>>> import numpy as np
>>> import numpy.linalg as la
>>> np.set_printoptions(suppress=True, linewidth=100)
>>> W0 = np.load("run12.npy")
>>> W0
array([[ 2.9, -0.1,  1.4],
       [-1.4,  0. , -0.7],
       [ 1.2,  0. ,  0.5],
       [-1.4,  0. , -0.6],
       [-2.1,  0.1, -1.1],
       [-2.9,  0. , -1.3],
       [ 1.6,  0.1,  0.9],
       [-2. ,  0.1, -1. ],
       [-4.1,  0.1, -2. ],
       [ 4. ,  0. ,  1.8],
       [ 2.5,  0. ,  1.2],
       [-0.2,  0. ,  0. ],
       [ 0.3,  0. ,  0.1],
       [ 2.4,  0. ,  1.2],
       [ 3.1,  0.1,  1.5],
       [-0.9,  0. , -0.4],
       [ 2.1, -0.1,  1.2],
       [ 1.4,  0.1,  0.7],
       [-0.9,  0.1, -0.4],
       [ 0.2,  0.2,  0.1],
       [-1.5,  0. , -0.7],
       [ 1. , -0.1,  0.5],
       [-1.5,  0. , -0.8],
       [-1.4,  0. , -0.7],
       [ 3.4, -0.1,  1.7],
       [ 1.3,  0. ,  0.8],
       [-4. ,  0. , -1.9],
       [-1.5,  0.1, -0.7],
       [-2.8,  0. , -1.4],
       [-1.9, -0.1, -1. ]])
>>> cov = np.cov(W0, rowvar=False)
>>> np.round(np.corrcoef(W0.T), 1)
array([[ 1. , -0.2,  1. ],
       [-0.2,  1. , -0.2],
       [ 1. , -0.2,  1. ]])
>>> np.round(la.eigvalsh(cov)[::-1], 1) + 0
array([6.2, 0. , 0. ])
>>> np.round(np.polyfit(W0[:, 2], W0[:, 1], 1), 1) + 0
array([0., 0.])
>>> f = np.array([4, 2])
>>> np.polyval(f, W0[7])
array([-6. ,  2.4, -2. ])
>>> np.convolve(W0[7], f)
array([-8. , -3.6, -3.8, -2. ])
>>> np.round(np.correlate(W0[7], W0[17], "full"), 1) + 0
array([-1.4, -0.1, -3.5,  0. , -1.4])
>>> vec = np.array([-1, 0, 3])
>>> rhs = W0 @ vec
>>> np.round(la.solve(W0.T @ W0, W0.T @ rhs), 1) + 0
array([-1.,  0.,  3.])
>>> try:
...     la.solve(W0, rhs)
... except la.LinAlgError as e:
...     print("failed:", e)
... 
failed: Last 2 dimensions of the array must be square
>>> rng = np.random.default_rng(40991)
>>> rhs = rhs + 0.3 * rng.normal(size=30)
>>> print(rhs.round(1) + 0)
[ 1.1 -1.1  0.  -0.7 -1.3 -1.1  1.3 -0.7 -1.7  1.6  1.5  0.5  0.3  1.1  1.4  0.1  1.4  0.8 -0.5
  0.  -0.5  0.4 -1.3 -1.1  2.1  0.9 -1.5 -0.4 -0.9 -1.1]
>>> coef, *_ = la.lstsq(W0, rhs)
>>> print(coef.round())
[-1.  0.  3.]
>>> print(coef.round(1))
[-1.1  0.4  3.2]
